% ipython --no-banner

In [1]: import numpy as np

In [2]: import numpy.linalg as la

In [3]: np.set_printoptions(precision=3, suppress=True, linewidth=160, legacy="1.25")

In [4]: M = np.loadtxt("dump.csv", delimiter=",")

In [5]: print(M)
[[-1.129  4.711 -0.471 -0.601  5.261  2.167  0.528 -2.552 -5.319  0.338  2.333  3.982]
 [-0.72   4.964  1.593  4.89   3.582  0.286 -2.552  0.097  5.522 -0.645 -5.945 -9.713]
 [ 0.659  2.919  4.751  7.505  3.11  -2.802  3.488 -5.835 -3.476 -6.442 -1.048 -1.286]
 [ 1.306 -5.616 -1.481 -6.998  2.188 -4.371 -1.256 -6.172 -5.726  2.785  3.644 -4.238]
 [ 0.524  6.881 -2.734 -3.721 -1.676 -3.292 -0.423 -1.288 -0.109  2.597 -5.503  3.266]
 [ 1.355 -1.761 -3.454 -3.836 -5.111  3.204  1.836  1.109 -9.747 -2.804 -1.607 -2.435]
 [-2.78   1.137  4.171 -1.622  0.322 -2.2   -6.277 -1.336 -3.211 -5.828  2.065  2.677]
 [-1.119 -2.288  9.711 -6.214  5.245 -0.358  5.265  2.938 -1.756  3.926 -1.65   0.583]
 [-4.667 -3.39  -2.309  6.827  0.247 -4.12   1.138  5.892 -5.16  -3.645  5.619 -1.024]
 [ 5.712  1.602  1.977 -5.044 -0.19  -2.407  2.02   2.57  -0.081 -1.996  3.395 -2.104]
 [-5.577  1.398 -0.534 -4.206  0.521  0.786  3.388 -4.629  3.52  -6.408  1.743  0.792]]

In [6]: other = M / np.sqrt((M ** 2).mean(axis=1, keepdims=True))

In [7]: print(la.matrix_rank(other) == la.matrix_rank(M))
True

In [8]: t3 = np.stack([M, -3 * M, M[::-1]])

In [9]: print(np.einsum("bij,cij->bc", t3, t3))
[[ 1897.943 -5693.829   342.359]
 [-5693.829 17081.487 -1027.077]
 [  342.359 -1027.077  1897.943]]

In [10]: print(la.norm(t3, axis=(1, 2)))
[ 43.565 130.696  43.565]

In [11]: print(t3.shape)
(3, 11, 12)

In [12]: print(la.matrix_rank(t3.reshape(3, -1)))
2
